$ python3 -q
>>> import numpy as np
>>> import numpy.linalg as la
>>> np.set_printoptions(suppress=True, linewidth=140)
>>> s = 20 * 0.9 ** np.arange(12)
>>> rng = np.random.default_rng(77040)
>>> mat = rng.normal(size=(27, 12)) * rng.permutation(s)
>>> mat.round(2)
array([[  0.9 ,  -1.27, -17.16,   3.11,  -3.26,  11.02,   2.4 ,  -5.08,  -1.75,   7.83,   1.31,  24.93],
       [ 16.11, -25.95, -10.28,  -2.23,  -3.84,   7.77,  -4.62,  -6.26, -10.65,  -5.37,  15.39,   7.99],
       [-22.92,  -1.83,   2.96,   4.56,   9.9 ,   5.86,  11.17,   2.07,  -9.72,  -3.55,  16.8 ,  18.38],
       [ -7.14,   3.53, -14.04,  -1.42,   2.48,   9.85,   2.76, -19.77, -19.52,  -9.09,   6.37,  -4.83],
       [ 10.95,   3.86,   3.98, -12.94,  -9.1 , -18.91,  -8.55,  17.62, -15.29,  10.48,  11.39,  17.3 ],
       [ 19.74,  -3.27,  -0.53,   5.15,   0.05, -22.32,  -6.38,  -5.58,   1.44,   7.97,  22.18,   0.59],
       [ -4.77,  10.32,   8.12,   3.77,  -5.04,  -2.89,  13.6 ,  -8.91,  -0.43, -11.98,  -3.7 , -10.01],
       [  0.66,  -6.84,  -4.88,  -3.37,   4.77,  21.48,   4.53,  14.58,   5.59,   4.21,  14.03,  29.26],
       [-21.61,  -1.8 ,  -7.49,   9.71,   0.48,  -3.55,   8.76,  21.72,  -2.59,  22.47, -32.66, -23.79],
       [ 28.14,  -2.51, -12.51,  -9.7 ,  -0.66,  24.53,  -4.13, -10.86,   7.37,  -8.17,   7.47,  -5.56],
       [-23.31,  -1.63,  -0.08,  -2.57, -13.06,   1.94,   4.88, -22.72, -11.09,  -5.29,  -9.79,   7.96],
       [ 38.84,  -9.14,  -4.97,  10.23,  -5.92,  -0.18,   6.66,   1.05, -10.45, -19.21,   1.14,  -3.84],
       [ 10.03,   5.  , -12.71,   3.04,  -0.12,  -1.35,   2.63,  16.99,  11.43,  12.31,  15.73,   5.24],
       [ -1.2 , -10.74,  -2.65,   2.84,   8.25,  20.74,   0.35,   4.18,   6.93,  10.54, -27.86,   3.79],
       [  8.24,  -3.43, -18.31,  -3.54, -10.56,  -0.38,  -0.31,  31.42,   1.56,  -1.83, -13.41,   7.28],
       [ 17.06,  -6.03,   5.92,   4.31,  -6.38, -12.52,   2.25,  15.79,  -1.36,  22.15,  11.32,   6.78],
       [ 15.84, -20.84, -13.11,  11.45,  -8.41, -19.12,   0.42,  14.34,   7.67,  17.8 ,   9.22,   3.59],
       [ 16.9 ,  -7.4 ,  -4.21,  -0.04,  -5.26,   8.43,   7.33,  -1.54,  -8.96,  10.34, -14.8 ,  14.33],
       [ -8.21,  12.12, -15.65,   3.84,   5.57, -28.93,   1.29, -14.31,  12.37,  -6.13,  -4.43,  -4.51],
       [ -0.36,   0.12, -14.77, -13.83, -10.75,   6.27,  -4.99,  20.15,   5.27,   8.26, -23.86,   8.53],
       [-11.58,   2.63,   7.92,  -7.71,  -2.06, -10.34,  -9.21,  -1.78,   1.99, -21.58, -21.05, -23.1 ],
       [-13.21,  -5.66,   9.78,  -0.74,   7.47, -15.44,  -3.28,  16.05,  -5.1 , -15.94,  -4.46,  -0.44],
       [ 25.54,   1.53,  -8.6 , -10.41,   3.65,   2.71,  -1.09, -15.45,   6.82,   2.17,   9.26, -10.98],
       [  9.35,  -1.11,   3.29,  -0.73,   8.71,  -6.19,  13.9 ,   5.56,  -9.75,  20.34, -24.06,   1.22],
       [-22.75, -10.29,   8.94,   6.99,  -7.65,   6.55,  -9.78,  14.47,   5.  ,  -7.43, -28.8 , -43.94],
       [ -7.6 ,  -2.48,   0.56,   4.27,  -8.97,   4.93,  -1.87,  21.18,   3.71,   2.89,   1.5 ,   1.43],
       [ 21.06,  15.15,   4.82, -10.23,  -5.39,   0.41,   6.49,   3.11,   9.83,  -7.07,  -0.15, -30.18]])
>>> np.round(la.norm(mat[0] - mat[16]), 2)
np.float64(52.1)
>>> round(la.norm(mat, "nuc"), 2)
np.float64(669.68)
>>> np.round(la.norm(mat) ** 2 / la.norm(mat, 2) ** 2, 2)
np.float64(3.75)
>>> round(float(mat[0] @ mat[16]), 2)
274.0
>>> round(la.norm(mat, 2), 2)
np.float64(111.09)
>>> round(float(la.norm(mat, 1)), 2), round(la.norm(mat, np.inf), 2)
(384.04, np.float64(172.61))
>>> la.norm(mat, axis=1).argmax()
np.int64(24)
>>> np.round(la.norm(mat, axis=0), 2)
array([88.39, 46.63, 49.88, 35.82, 35.35, 67.94, 34.13, 75.89, 44.3 , 63.46, 82.44, 83.24])
>>> round(float(la.norm(mat[0], 1)), 2), round(float(la.norm(mat[0], np.inf)), 2)
(80.03, 24.93)
>>> f, r1 = mat[23], mat[6]
>>> np.round(f @ f, 2)
np.float64(1527.75)
>>> pr = (f @ r1) / (f @ f) * f
>>> np.round((r1 - pr) @ f, 2)
np.float64(-0.0)
>>> la.matrix_rank(np.outer(f, r1))
np.int64(1)
>>> round(la.norm(f + r1) ** 2 + la.norm(f - r1) ** 2, 2)
np.float64(4585.99)
>>> pr.round(2)
array([-0.5 ,  0.06, -0.17,  0.04, -0.46,  0.33, -0.74, -0.3 ,  0.52, -1.08,  1.28, -0.06])
>>> d = la.norm(mat[:, None] - mat[None], axis=-1)
>>> d.mean(axis=1).argmax()
np.int64(24)
>>> d[17].round(6).argsort(kind="stable")[:4]
array([17,  0, 23, 13])
>>> d[:5, :5].round(2)
array([[ 0.  , 41.43, 42.18, 43.38, 52.42],
       [41.43,  0.  , 54.34, 45.21, 54.17],
       [42.18, 54.34,  0.  , 44.67, 57.89],
       [43.38, 45.21, 44.67,  0.  , 64.72],
       [52.42, 54.17, 57.89, 64.72,  0.  ]])
>>> np.flatnonzero(d[17] < d.mean() / 2)
array([17])
>>> d.shape
(27, 27)
>>> (d + 1e9 * np.eye(27)).round(6).argmin(axis=1)
array([17,  9,  7, 10, 15, 15, 20,  0, 24, 22,  3,  1, 15, 17, 19, 16, 15,  0,  6, 14,  6, 25,  9, 17, 20, 12, 22])
>>> T = np.stack([mat, 5 * mat, mat[::-1]])
>>> la.matrix_rank(T.reshape(3, -1))
np.int64(2)
>>> (T @ mat.T).shape
(3, 27, 27)
>>> Q, V = la.qr(mat[:, :10])[0], la.qr(mat[:, 10:])[0]
>>> s = la.svd(Q.T @ V, compute_uv=False)
>>> np.round(np.degrees(np.arccos(s.clip(0, 1))), 2)
array([46.  , 61.97])
>>> s.round(2)
array([0.69, 0.47])
>>> K = np.load("sample7.npy")
>>> K
array([[0, 0, 0, 0, 0, 0, 0, 0, 0, 1, 0, 0],
       [0, 0, 0, 0, 0, 0, 0, 0, 0, 0, 0, 0],
       [0, 0, 0, 1, 0, 0, 0, 0, 0, 1, 0, 0],
       [0, 0, 1, 0, 0, 0, 0, 0, 0, 1, 0, 1],
       [0, 0, 0, 0, 0, 0, 1, 0, 0, 0, 0, 0],
       [0, 0, 0, 0, 0, 0, 0, 0, 0, 0, 1, 0],
       [0, 0, 0, 0, 1, 0, 0, 0, 0, 0, 0, 0],
       [0, 0, 0, 0, 0, 0, 0, 0, 0, 0, 0, 1],
       [0, 0, 0, 0, 0, 0, 0, 0, 0, 0, 0, 0],
       [1, 0, 1, 1, 0, 0, 0, 0, 0, 0, 0, 0],
       [0, 0, 0, 0, 0, 1, 0, 0, 0, 0, 0, 1],
       [0, 0, 0, 1, 0, 0, 0, 1, 0, 0, 1, 0]])
>>> # rows 1 and 8 are equal
>>> rk = la.matrix_rank(K)
>>> rk
np.int64(10)
>>> ns = la.svd(K)[2][rk:].T
>>> [int(la.matrix_rank(K[:i])) for i in range(1, len(K) + 1)]
[1, 1, 2, 3, 4, 5, 6, 7, 7, 8, 9, 10]
>>> np.round(ns @ ns.T, 2) + 0
array([[0., 0., 0., 0., 0., 0., 0., 0., 0., 0., 0., 0.],
       [0., 1., 0., 0., 0., 0., 0., 0., 0., 0., 0., 0.],
       [0., 0., 0., 0., 0., 0., 0., 0., 0., 0., 0., 0.],
       [0., 0., 0., 0., 0., 0., 0., 0., 0., 0., 0., 0.],
       [0., 0., 0., 0., 0., 0., 0., 0., 0., 0., 0., 0.],
       [0., 0., 0., 0., 0., 0., 0., 0., 0., 0., 0., 0.],
       [0., 0., 0., 0., 0., 0., 0., 0., 0., 0., 0., 0.],
       [0., 0., 0., 0., 0., 0., 0., 0., 0., 0., 0., 0.],
       [0., 0., 0., 0., 0., 0., 0., 0., 1., 0., 0., 0.],
       [0., 0., 0., 0., 0., 0., 0., 0., 0., 0., 0., 0.],
       [0., 0., 0., 0., 0., 0., 0., 0., 0., 0., 0., 0.],
       [0., 0., 0., 0., 0., 0., 0., 0., 0., 0., 0., 0.]])
>>> np.allclose(K @ ns, 0)
True
>>> [int(la.matrix_rank(np.delete(K, i, axis=0))) for i in range(12)]
[9, 10, 9, 9, 9, 9, 9, 9, 10, 9, 9, 9]
>>> [int(la.matrix_rank(K[:, :j + 1])) for j in range(12)]
[1, 1, 2, 3, 4, 5, 6, 7, 7, 8, 9, 10]
>>> np.round(K @ ns, 2) + 0
array([[0., 0.],
       [0., 0.],
       [0., 0.],
       [0., 0.],
       [0., 0.],
       [0., 0.],
       [0., 0.],
       [0., 0.],
       [0., 0.],
       [0., 0.],
       [0., 0.],
       [0., 0.]])
>>> np.round(la.det(K), 2)
np.float64(0.0)
>>> np.round(np.abs(la.eigvals(K)).max(), 2)
np.float64(2.39)
>>> (K + K.T) / 2
array([[0., 0., 0., 0., 0., 0., 0., 0., 0., 1., 0., 0.],
       [0., 0., 0., 0., 0., 0., 0., 0., 0., 0., 0., 0.],
       [0., 0., 0., 1., 0., 0., 0., 0., 0., 1., 0., 0.],
       [0., 0., 1., 0., 0., 0., 0., 0., 0., 1., 0., 1.],
       [0., 0., 0., 0., 0., 0., 1., 0., 0., 0., 0., 0.],
       [0., 0., 0., 0., 0., 0., 0., 0., 0., 0., 1., 0.],
       [0., 0., 0., 0., 1., 0., 0., 0., 0., 0., 0., 0.],
       [0., 0., 0., 0., 0., 0., 0., 0., 0., 0., 0., 1.],
       [0., 0., 0., 0., 0., 0., 0., 0., 0., 0., 0., 0.],
       [1., 0., 1., 1., 0., 0., 0., 0., 0., 0., 0., 0.],
       [0., 0., 0., 0., 0., 1., 0., 0., 0., 0., 0., 1.],
       [0., 0., 0., 1., 0., 0., 0., 1., 0., 0., 1., 0.]])
>>> la.determinant(K)
Traceback (most recent call last):
  File "<python-input-52>", line 1, in <module>
    la.determinant(K)
    ^^^^^^^^^^^^^^
AttributeError: module 'numpy.linalg' has no attribute 'determinant'
>>> la.matrix_power(K, 3)
array([[0, 0, 1, 1, 0, 0, 0, 0, 0, 3, 0, 1],
       [0, 0, 0, 0, 0, 0, 0, 0, 0, 0, 0, 0],
       [1, 0, 2, 4, 0, 0, 0, 1, 0, 4, 1, 1],
       [1, 0, 4, 2, 0, 1, 0, 0, 0, 5, 0, 5],
       [0, 0, 0, 0, 0, 0, 1, 0, 0, 0, 0, 0],
       [0, 0, 0, 1, 0, 0, 0, 1, 0, 0, 2, 0],
       [0, 0, 0, 0, 1, 0, 0, 0, 0, 0, 0, 0],
       [0, 0, 1, 0, 0, 1, 0, 0, 0, 1, 0, 3],
       [0, 0, 0, 0, 0, 0, 0, 0, 0, 0, 0, 0],
       [3, 0, 4, 5, 0, 0, 0, 1, 0, 2, 1, 1],
       [0, 0, 1, 0, 0, 2, 0, 0, 0, 1, 0, 4],
       [1, 0, 1, 5, 0, 0, 0, 3, 0, 1, 4, 0]])
>>> np.round(la.norm(K[6], 1), 2), round(la.norm(K[6], np.inf), 2)
(np.float64(1.0), np.float64(1.0))
>>> np.round(la.norm(K, axis=1), 2)
array([1.  , 0.  , 1.41, 1.73, 1.  , 1.  , 1.  , 1.  , 0.  , 1.73, 1.41, 1.73])
>>> np.round(la.norm(K, 2), 2)
np.float64(2.39)
>>> ev, V = la.eigh(K)
>>> x = np.array([1, 1, 2, 1, 0, 1, 0, 0, 2, 0, 1, 0])
>>> (np.sign(V[:, -1].round(6)) == np.sign(V[0, -1].round(6))).astype(int)
array([1, 0, 1, 1, 0, 1, 0, 1, 0, 1, 1, 1])
>>> np.all(la.eigvalsh(K) > 0)
np.False_
>>> np.round(la.eigvalsh(K).min(), 2)
np.float64(-1.99)
>>> [round(float(la.det(K[:i, :i])), 2) + 0 for i in range(1, 13)]
[0.0, 0.0, 0.0, 0.0, 0.0, 0.0, 0.0, 0.0, 0.0, 0.0, 0.0, 0.0]
>>> data = np.loadtxt("run19.csv", delimiter=",")
>>> data
array([[0., 0., 5., 4., 0., 5., 0., 4., 1., 1., 4., 5., 2., 3.],
       [0., 0., 5., 3., 2., 0., 2., 2., 3., 1., 5., 5., 5., 0.],
       [0., 0., 0., 0., 5., 2., 1., 5., 3., 1., 3., 0., 1., 1.],
       [0., 0., 0., 0., 3., 0., 2., 5., 3., 4., 4., 4., 0., 4.],
       [0., 0., 0., 0., 0., 0., 2., 2., 2., 0., 4., 3., 5., 2.],
       [0., 0., 0., 0., 0., 0., 2., 1., 4., 5., 5., 3., 4., 2.],
       [0., 0., 0., 0., 0., 0., 0., 5., 0., 5., 1., 5., 4., 3.],
       [0., 0., 0., 0., 0., 0., 0., 0., 2., 0., 5., 0., 2., 3.],
       [0., 0., 0., 0., 0., 0., 0., 0., 0., 1., 1., 2., 5., 2.],
       [0., 0., 0., 0., 0., 0., 0., 0., 0., 0., 1., 1., 2., 0.],
       [0., 0., 0., 0., 0., 0., 0., 0., 0., 0., 0., 3., 1., 5.],
       [0., 0., 0., 0., 0., 0., 0., 0., 0., 0., 0., 0., 0., 4.],
       [0., 0., 0., 0., 0., 0., 0., 0., 0., 0., 0., 0., 0., 0.],
       [0., 0., 0., 0., 0., 0., 0., 0., 0., 0., 0., 0., 0., 0.]])
>>> # columns 0 and 1 are equal
>>> rk = la.matrix_rank(data)
>>> rk
np.int64(12)
>>> ns = la.svd(data)[2][rk:].T
>>> np.allclose(data @ ns, 0)
True
>>> [int(la.matrix_rank(data[:i])) for i in range(1, len(data) + 1)]
[1, 2, 3, 4, 5, 6, 7, 8, 9, 10, 11, 12, 12, 12]
>>> [int(la.matrix_rank(np.delete(data, i, axis=0))) for i in range(14)]
[11, 11, 11, 11, 11, 11, 11, 11, 11, 11, 11, 11, 12, 12]
>>> Ac = mat - mat.mean(axis=0)
>>> V = la.svd(Ac)[2][:11]
>>> B = Ac - Ac @ V.T @ V
>>> np.round((Ac @ V.T).std(axis=0), 2)
array([21.34, 17.02, 15.46, 13.96, 10.65,  9.45,  8.91,  8.28,  6.78,  6.19,  5.21])
>>> np.round(la.norm(B) / la.norm(Ac), 2)
np.float64(0.07)
>>> np.round(B.std(axis=0), 2)
array([0.3 , 1.25, 0.22, 1.61, 0.19, 0.41, 1.74, 0.04, 0.45, 0.11, 0.23, 0.28])
>>> np.round(np.cov(Ac @ V.T, rowvar=False), 2) + 0
array([[472.77,   0.  ,   0.  ,   0.  ,   0.  ,   0.  ,   0.  ,   0.  ,   0.  ,   0.  ,   0.  ],
       [  0.  , 300.92,   0.  ,   0.  ,   0.  ,   0.  ,   0.  ,   0.  ,   0.  ,   0.  ,   0.  ],
       [  0.  ,   0.  , 248.33,   0.  ,   0.  ,   0.  ,   0.  ,   0.  ,   0.  ,   0.  ,   0.  ],
       [  0.  ,   0.  ,   0.  , 202.38,   0.  ,   0.  ,   0.  ,   0.  ,   0.  ,   0.  ,   0.  ],
       [  0.  ,   0.  ,   0.  ,   0.  , 117.71,   0.  ,   0.  ,   0.  ,   0.  ,   0.  ,   0.  ],
       [  0.  ,   0.  ,   0.  ,   0.  ,   0.  ,  92.72,   0.  ,   0.  ,   0.  ,   0.  ,   0.  ],
       [  0.  ,   0.  ,   0.  ,   0.  ,   0.  ,   0.  ,  82.46,   0.  ,   0.  ,   0.  ,   0.  ],
       [  0.  ,   0.  ,   0.  ,   0.  ,   0.  ,   0.  ,   0.  ,  71.26,   0.  ,   0.  ,   0.  ],
       [  0.  ,   0.  ,   0.  ,   0.  ,   0.  ,   0.  ,   0.  ,   0.  ,  47.8 ,   0.  ,   0.  ],
       [  0.  ,   0.  ,   0.  ,   0.  ,   0.  ,   0.  ,   0.  ,   0.  ,   0.  ,  39.73,   0.  ],
       [  0.  ,   0.  ,   0.  ,   0.  ,   0.  ,   0.  ,   0.  ,   0.  ,   0.  ,   0.  ,  28.24]])
>>> np.round(np.diag(V.T @ V), 2)
array([0.99, 0.8 , 0.99, 0.67, 1.  , 0.98, 0.61, 1.  , 0.97, 1.  , 0.99, 0.99])
>>> U, s, vt = la.svd(data)
>>> V = vt[:(s > 1e-8).sum()]
>>> x = data[2] + -1 * data[9] + rng.integers(2) * np.eye(14)[5]
>>> x
array([ 0.,  0.,  0.,  0.,  5.,  2.,  1.,  5.,  3.,  1.,  2., -1., -1.,  1.])
>>> np.round(np.diag(V.T @ V), 2) + 0
array([0., 0., 1., 1., 1., 1., 1., 1., 1., 1., 1., 1., 1., 1.])
>>> np.allclose(V.T @ V @ x, x)
True
